% python3 -q
>>> import numpy as np
>>> import numpy.linalg as la
>>> np.set_printoptions(precision=3, suppress=True, linewidth=100, floatmode="fixed")
>>> def rd(a):
...     return np.round(a, 3) + 0
... 
>>> F = np.array([[0, -4, -4, 1], [4, 0, 0, 2], [4, 0, 0, 0], [-1, -2, 0, 0]])
>>> proj = np.triu(np.array([[2, 3, 1, 2], [1, 2, 1, 0], [0, 1, 1, 3], [0, 0, 2, 1]]), 1) + np.eye(4)
>>> B = proj @ F @ la.inv(proj)
>>> np.trace(B), np.trace(F)
(np.float64(0.0), np.int64(0))
>>> proj @ F - F @ proj
array([[ 14.000,  -4.000,   4.000,  18.000],
       [  4.000, -12.000,  -4.000,  -8.000],
       [ -3.000, -18.000,  -4.000,  -8.000],
       [  0.000,   3.000,   3.000,   2.000]])
>>> rd(la.det(B))
np.float64(64.0)
>>> print(B)
[[  14.000  -50.000   32.000 -117.000]
 [   8.000  -24.000   16.000  -62.000]
 [   1.000   -9.000    8.000  -26.000]
 [  -1.000    1.000    0.000    2.000]]
>>> def softmax(z):
...     e = np.exp(z - z.max(axis=-1, keepdims=True))
...     return e / e.sum(axis=-1, keepdims=True)
... 
>>> rd(softmax(F).sum(axis=1))
array([1.000, 1.000, 1.000, 1.000])
>>> S = F @ F.T / np.sqrt(4)
>>> rd(softmax(S)[3] @ F)
array([-0.166, -3.620, -3.257,  0.818])
>>> rng = np.random.default_rng(75)
>>> labels = rng.permutation(4)
>>> print(labels)
[3 2 0 1]
>>> B = F[labels][:, labels]
>>> np.diag(B)
array([0, 0, 0, 0])
>>> B
array([[ 0,  0, -1, -2],
       [ 0,  0,  4,  0],
       [ 1, -4,  0, -4],
       [ 2,  0,  4,  0]])
>>> np.trace(B)
np.int64(0)
>>> rd(la.det(B)), rd(la.det(F[labels]))
(np.float64(64.0), np.float64(-64.0))
>>> A = np.array([[-1.0, 0.0, 0.0, -2.0],
...     [0.0, -1.0, -2.0, 0.0],
...     [0.0, -2.0, -1.0, 0.0],
...     [-2.0, 0.0, 0.0, -1.0]])
>>> A
array([[-1.000,  0.000,  0.000, -2.000],
       [ 0.000, -1.000, -2.000,  0.000],
       [ 0.000, -2.000, -1.000,  0.000],
       [-2.000,  0.000,  0.000, -1.000]])
>>> rd(np.sort(np.abs(la.eigvals(F))))
array([1.349, 1.349, 5.931, 5.931])
>>> (F - F.T) / 2
array([[ 0.000, -4.000, -4.000,  1.000],
       [ 4.000,  0.000,  0.000,  2.000],
       [ 4.000,  0.000,  0.000,  0.000],
       [-1.000, -2.000,  0.000,  0.000]])
>>> assert F == F.T
Traceback (most recent call last):
  File "<python-input-27>", line 1, in <module>
    assert F == F.T
           ^^^^^^^^
ValueError: The truth value of an array with more than one element is ambiguous. Use a.any() or a.all()
>>> F @ F
array([[-33,  -2,   0,  -8],
       [ -2, -20, -16,   4],
       [  0, -16, -16,   4],
       [ -8,   4,   4,  -5]])
>>> print(np.allclose(F @ F.T, F.T @ F))
True
>>> data = np.array([[1, 0, 0, 0], [0, 1, 0, 0], [-4, -2, 1, 0], [-5, -5, 3, 1]])
>>> data
array([[ 1,  0,  0,  0],
       [ 0,  1,  0,  0],
       [-4, -2,  1,  0],
       [-5, -5,  3,  1]])
>>> data[2] @ data[1]
np.int64(-2)
>>> rd(la.norm(data) ** 2 / la.norm(data, 2) ** 2)
np.float64(1.041)
>>> rd(la.norm(data[2], 1)), rd(la.norm(data[2], np.inf))
(np.float64(7.0), np.float64(4.0))
>>> rd(la.norm(data[2] - data[1]))
np.float64(5.099)
>>> rd(la.norm(data, axis=0))
array([6.481, 5.477, 3.162, 1.000])
>>> O, V = la.qr(data[:, :1])[0], la.qr(data[:, 1:])[0]
>>> s = la.svd(O.T @ V, compute_uv=False)
>>> (s > 0.9).sum()
np.int64(1)
>>> rd(la.norm(O @ O.T - V @ V.T, 2))
np.float64(1.0)
>>> print(np.prod(np.diag(data)), rd(la.det(data)))
1 1.0
>>> r0, g = data[1], data[0]
>>> r0 @ r0
np.int64(1)
>>> p = (r0 @ g) / (r0 @ r0) * r0
>>> g - p
array([1.000, 0.000, 0.000, 0.000])
>>> np.outer(r0, g)
array([[0, 0, 0, 0],
       [1, 0, 0, 0],
       [0, 0, 0, 0],
       [0, 0, 0, 0]])
>>> la.matrix_rank(np.outer(r0, g))
np.int64(1)
>>> W0 = np.load("dump.npy")
>>> W0
array([[  1.783,   6.499,   2.347, -11.804],
       [  3.517,   5.271, -11.255,   4.144],
       [ 10.371,  -3.566,  13.912,   1.991]])
>>> ang = np.radians(90)
>>> Rm = np.eye(4)
>>> Rm[2, 2] = Rm[1, 1] = np.cos(ang)
>>> Rm[2, 1], Rm[1, 2] = -np.sin(ang), np.sin(ang)
>>> rd(Rm)
array([[ 1.000,  0.000,  0.000,  0.000],
       [ 0.000,  0.000,  1.000,  0.000],
       [ 0.000, -1.000,  0.000,  0.000],
       [ 0.000,  0.000,  0.000,  1.000]])
>>> B = W0 @ Rm.T
>>> np.allclose(la.norm(W0, axis=1), la.norm(B, axis=1))
True
>>> rd(B)
array([[  1.783,   2.347,  -6.499, -11.804],
       [  3.517, -11.255,  -5.271,   4.144],
       [ 10.371,  13.912,   3.566,   1.991]])
>>> rd(la.svd(W0, compute_uv=False)), rd(la.svd(B, compute_uv=False))
(array([20.000, 14.000,  9.799]), array([20.000, 14.000,  9.799]))
>>> np.allclose(W0 @ W0.T, B @ B.T)
True
>>> print(np.abs(B - W0).max(axis=0))
[ 0.000 17.478 10.346  0.000]
>>> rd(softmax(W0[1]))
array([0.116, 0.668, 0.000, 0.216])
>>> rd(softmax(10 * W0[1]))
array([0.000, 1.000, 0.000, 0.000])
>>> S = W0 @ W0.T / np.sqrt(4)
>>> print(softmax(S).round(6).argmax(axis=1))
[0 1 2]
>>> rd(softmax(S + np.triu(np.full(S.shape, -np.inf), 1)))
array([[1.000, 0.000, 0.000],
       [0.000, 1.000, 0.000],
       [0.000, 0.000, 1.000]])
>>> print(softmax(S)[1] @ W0)
[  3.517   5.271 -11.255   4.144]
>>> rd(softmax(S))
array([[1.000, 0.000, 0.000],
       [0.000, 1.000, 0.000],
       [0.000, 0.000, 1.000]])
>>> m1 = np.array([[-2, -2, -4, 4], [-2, -2, -4, 4], [-1, -1, -3, 5], [0, 0, -2, 6]])
>>> m1.shape
(4, 4)
>>> rd(la.norm(m1))
np.float64(12.49)
>>> m1 - m1[0]
array([[0, 0, 0, 0],
       [0, 0, 0, 0],
       [1, 1, 1, 1],
       [2, 2, 2, 2]])
>>> np.count_nonzero(m1)
np.int64(14)
>>> B = np.array([[1.1], [1.0], [0.2]])
>>> Z = np.array([[0.5, -1.4]])
>>> M = B @ Z
>>> rd(M)
array([[ 0.550, -1.540],
       [ 0.500, -1.400],
       [ 0.100, -0.280]])
>>> rd(la.det(A))
np.float64(9.0)
>>> U, s, Vh = la.svd(M)
>>> rd(s)
array([2.230, 0.000])
>>> np.argmax(s[:-1] / (s[1:] + 1e-6)) + 1
np.int64(1)
>>> B = U[:, :1] @ np.diag(s[:1]) @ Vh[:1]
>>> rd(la.norm(M - B, 2)), rd(s[1])
(np.float64(0.0), np.float64(0.0))
>>> rd(B)
array([[ 0.550, -1.540],
       [ 0.500, -1.400],
       [ 0.100, -0.280]])
>>> proj = np.triu(np.array([[1, -1, -3, 3], [2, 3, -1, -2], [0, -2, -2, -2], [2, -1, -1, 2]]), 1) + np.eye(4)
>>> B = proj @ data @ la.inv(proj)
>>> la.matrix_rank(B)
np.int64(4)
>>> rd(np.poly(B))
array([ 1.000, -4.000,  6.000, -4.000,  1.000])
>>> proj @ data - data @ proj
array([[ -3.000,  -9.000,   9.000,   0.000],
       [ 14.000,  12.000,  -6.000,   0.000],
       [ 10.000,   6.000, -20.000,   8.000],
       [  0.000,  -5.000, -20.000,  11.000]])
>>> print(rd(la.det(B)))
1.0
